% ipython --no-banner

In [1]: import numpy as np

In [2]: np.set_printoptions(precision=3, suppress=True, linewidth=140, floatmode="fixed")

In [3]: K = np.load("arr.npy")

In [4]: K
Out[4]: 
array([[1.000, 0.900, 0.810, 0.729, 0.656],
       [0.900, 1.000, 0.900, 0.810, 0.729],
       [0.810, 0.900, 1.000, 0.900, 0.810],
       [0.729, 0.810, 0.900, 1.000, 0.900],
       [0.656, 0.729, 0.810, 0.900, 1.000]])

In [5]: x = np.array([3, 2, 2, 2, 3])

In [6]: (K @ x).argmax()
Out[6]: np.int64(2)

In [7]: K @ np.eye(5)[3]
Out[7]: array([0.729, 0.810, 0.900, 1.000, 0.900])

In [8]: np.linalg.norm(K @ x) <= np.linalg.norm(K, 2) * np.linalg.norm(x) + 1e-9
Out[8]: np.True_

In [9]: w, evecs = np.linalg.eig(K)

In [10]: np.sort(np.linalg.eigvals(K @ K))
Out[10]: array([ 0.003,  0.006,  0.021,  0.207, 18.165])

In [11]: np.sort(np.linalg.eigvals(K.T))
Out[11]: array([0.058, 0.079, 0.146, 0.455, 4.262])

In [12]: np.round(K @ evecs[:, 0] - w[0] * evecs[:, 0], 3) + 0
Out[12]: array([0.000, 0.000, 0.000, 0.000, 0.000])

In [13]: w
Out[13]: array([4.262, 0.455, 0.146, 0.079, 0.058])

In [14]: np.sort(np.linalg.eigvals(np.linalg.inv(K)))
Out[14]: array([ 0.235,  2.200,  6.856, 12.584, 17.231])

In [15]: M2 = np.linalg.inv(K)

In [16]: round(np.linalg.slogdet(K)[0], 3)
Out[16]: np.float64(1.0)

In [17]: np.round(K @ M2, 3) + 0
Out[17]: 
array([[1.000, 0.000, 0.000, 0.000, 0.000],
       [0.000, 1.000, 0.000, 0.000, 0.000],
       [0.000, 0.000, 1.000, 0.000, 0.000],
       [0.000, 0.000, 0.000, 1.000, 0.000],
       [0.000, 0.000, 0.000, 0.000, 1.000]])
